$ python3 -q
>>> import numpy as np
>>> from numpy import linalg as LA
>>> np.set_printoptions(suppress=True, linewidth=160)
>>> data = np.loadtxt("m.csv", delimiter=",")
>>> data
array([[ 16.,  -1.,  -7.,  -4.],
       [ 13.,   2.,  -3.,  -8.],
       [ 23.,  -1., -14.,  -4.],
       [ 15.,   7.,  -5., -13.]])
>>> other = np.array([[2, 1, 1], [2, 1, 1]])
>>> C = np.kron(other, data)
>>> C
array([[ 32.,  -2., -14.,  -8.,  16.,  -1.,  -7.,  -4.,  16.,  -1.,  -7.,  -4.],
       [ 26.,   4.,  -6., -16.,  13.,   2.,  -3.,  -8.,  13.,   2.,  -3.,  -8.],
       [ 46.,  -2., -28.,  -8.,  23.,  -1., -14.,  -4.,  23.,  -1., -14.,  -4.],
       [ 30.,  14., -10., -26.,  15.,   7.,  -5., -13.,  15.,   7.,  -5., -13.],
       [ 32.,  -2., -14.,  -8.,  16.,  -1.,  -7.,  -4.,  16.,  -1.,  -7.,  -4.],
       [ 26.,   4.,  -6., -16.,  13.,   2.,  -3.,  -8.,  13.,   2.,  -3.,  -8.],
       [ 46.,  -2., -28.,  -8.,  23.,  -1., -14.,  -4.,  23.,  -1., -14.,  -4.],
       [ 30.,  14., -10., -26.,  15.,   7.,  -5., -13.,  15.,   7.,  -5., -13.]])
>>> C.shape
(8, 12)
>>> np.round(LA.norm(C, 2), 3), np.round(LA.norm(other, 2) * LA.norm(data, 2), 3)
(np.float64(139.519), np.float64(139.519))
>>> vals, V = LA.eig(data)
>>> np.round(np.sort(LA.eigvals(data.T)), 3)
array([-7., -5., -1.,  4.])
>>> vals.round(3)
array([ 4., -1., -7., -5.])
>>> other = LA.inv(data)
>>> np.round(LA.inv(other), 3)
array([[ 16.,  -1.,  -7.,  -4.],
       [ 13.,   2.,  -3.,  -8.],
       [ 23.,  -1., -14.,  -4.],
       [ 15.,   7.,  -5., -13.]])
>>> round(float(LA.cond(data)), 3)
419.157
>>> np.round(LA.det(data) * other, 3)
array([[-377.,  287.,  167., -112.],
       [-629.,  539.,  279., -224.],
       [-397.,  287.,  187., -112.],
       [-621.,  511.,  271., -196.]])
>>> np.allclose(other, data.T)
False
>>> rng = np.random.default_rng(19766)
>>> labels = rng.permutation(4)
>>> labels
array([0, 1, 3, 2])
>>> other = data[labels][:, labels]
>>> np.allclose(other, data)
False
>>> other
array([[ 16.,  -1.,  -4.,  -7.],
       [ 13.,   2.,  -8.,  -3.],
       [ 15.,   7., -13.,  -5.],
       [ 23.,  -1.,  -4., -14.]])
>>> np.trace(other)
np.float64(-9.0)
>>> K = np.load("layer4.npy")
>>> K.round(3)
array([[0.019, 0.096, 0.096, 0.019],
       [0.096, 0.481, 0.481, 0.096],
       [0.096, 0.481, 0.481, 0.096],
       [0.019, 0.096, 0.096, 0.019]])
>>> U, sv, vt = LA.svd(K)
>>> sv.round(3) + 0
array([1., 0., 0., 0.])
>>> other = U[:, :1] @ np.diag(sv[:1]) @ vt[:1]
>>> LA.matrix_rank(K, rtol=0.05)
np.int64(1)
>>> LA.matrix_rank(other)
np.int64(1)
>>> round(float(LA.norm(K - other) / LA.norm(K)), 3)
0.0
>>> np.round(np.abs(K - other).max(), 3)
np.float64(0.0)
>>> x = np.array([0, -2, -1, 0])
>>> np.round(K @ x, 3)
array([-0.288, -1.442, -1.442, -0.288])
>>> (x - K @ x) @ (K @ x)
np.float64(0.0)
>>> np.trace(K)
np.float64(1.0)
>>> M = np.loadtxt("a.csv", delimiter=",")
>>> M.round(3)
array([[-0.398, -0.157,  0.938,  4.893],
       [-0.797, -4.775, -1.252,  0.022],
       [-4.183,  1.326, -2.391,  0.16 ],
       [ 2.59 ,  0.648, -4.103,  1.018]])
>>> np.round(M @ M.T, 3) + 0
array([[25.,  0.,  0.,  0.],
       [ 0., 25.,  0.,  0.],
       [ 0.,  0., 25.,  0.],
       [ 0.,  0.,  0., 25.]])
>>> np.round(M.T @ M, 3) + 0
array([[25.,  0.,  0.,  0.],
       [ 0., 25.,  0.,  0.],
       [ 0.,  0., 25.,  0.],
       [ 0.,  0.,  0., 25.]])
>>> np.round(LA.svd(M, compute_uv=False), 3)
array([5., 5., 5., 5.])
>>> labels = rng.permutation(4)
>>> other = M[:, labels] * rng.choice([-1, 1], 4)
>>> other.round(3)
array([[-0.157,  0.938,  4.893, -0.398],
       [-4.775, -1.252,  0.022, -0.797],
       [ 1.326, -2.391,  0.16 , -4.183],
       [ 0.648, -4.103,  1.018,  2.59 ]])
>>> U, _, vt = LA.svd(M.T @ other)
>>> labels
array([1, 2, 3, 0])
>>> U, sv, vt = LA.svd(other, full_matrices=False)
>>> sv.round(3)
array([5., 5., 5., 5.])
>>> np.sqrt((sv ** 2).sum()), round(float(LA.norm(other)), 3)
(np.float64(10.0), 10.0)
>>> np.round(vt @ vt.T, 3) + 0
array([[1., 0., 0., 0.],
       [0., 1., 0., 0.],
       [0., 0., 1., 0.],
       [0., 0., 0., 1.]])
>>> np.cumsum(sv ** 2) / np.sum(sv ** 2)
array([0.25, 0.5 , 0.75, 1.  ])
>>> other = M / np.sqrt((M ** 2).mean(axis=1, keepdims=True))
>>> LA.matrix_rank(other) == LA.matrix_rank(M)
np.True_
>>> LA.matrix_rank(M - M.mean(axis=1, keepdims=True))
np.int64(3)
>>> other[3].round(3)
array([ 1.036,  0.259, -1.641,  0.407])
>>> labels = rng.permutation(4)
>>> labels
array([1, 2, 0, 3])
>>> other = M[labels][:, labels]
>>> np.round(np.diag(other), 3)
array([-4.775, -2.391, -0.398,  1.018])
>>> np.allclose(other, M)
False
>>> np.round(LA.det(other), 3), np.round(LA.det(M[labels]), 3)
(np.float64(-625.0), np.float64(-625.0))
>>> F = np.load("mat.npy")
>>> F
array([[ 178,    3,   -2,    0],
       [   0, -142,   -2,   -1],
       [  -3,    0,  143,    1],
       [  -3,    0,    0,   -3]])
>>> U, sv, vt = LA.svd(F)
>>> np.argmax(sv[:-1] / (sv[1:] + 1e-6)) + 1
np.int64(3)
>>> other = U[:, :3] @ np.diag(sv[:3]) @ vt[:3]
>>> LA.matrix_rank(F, rtol=0.05)
np.int64(3)
>>> np.round(np.abs(F - other).max(), 3)
np.float64(2.999)
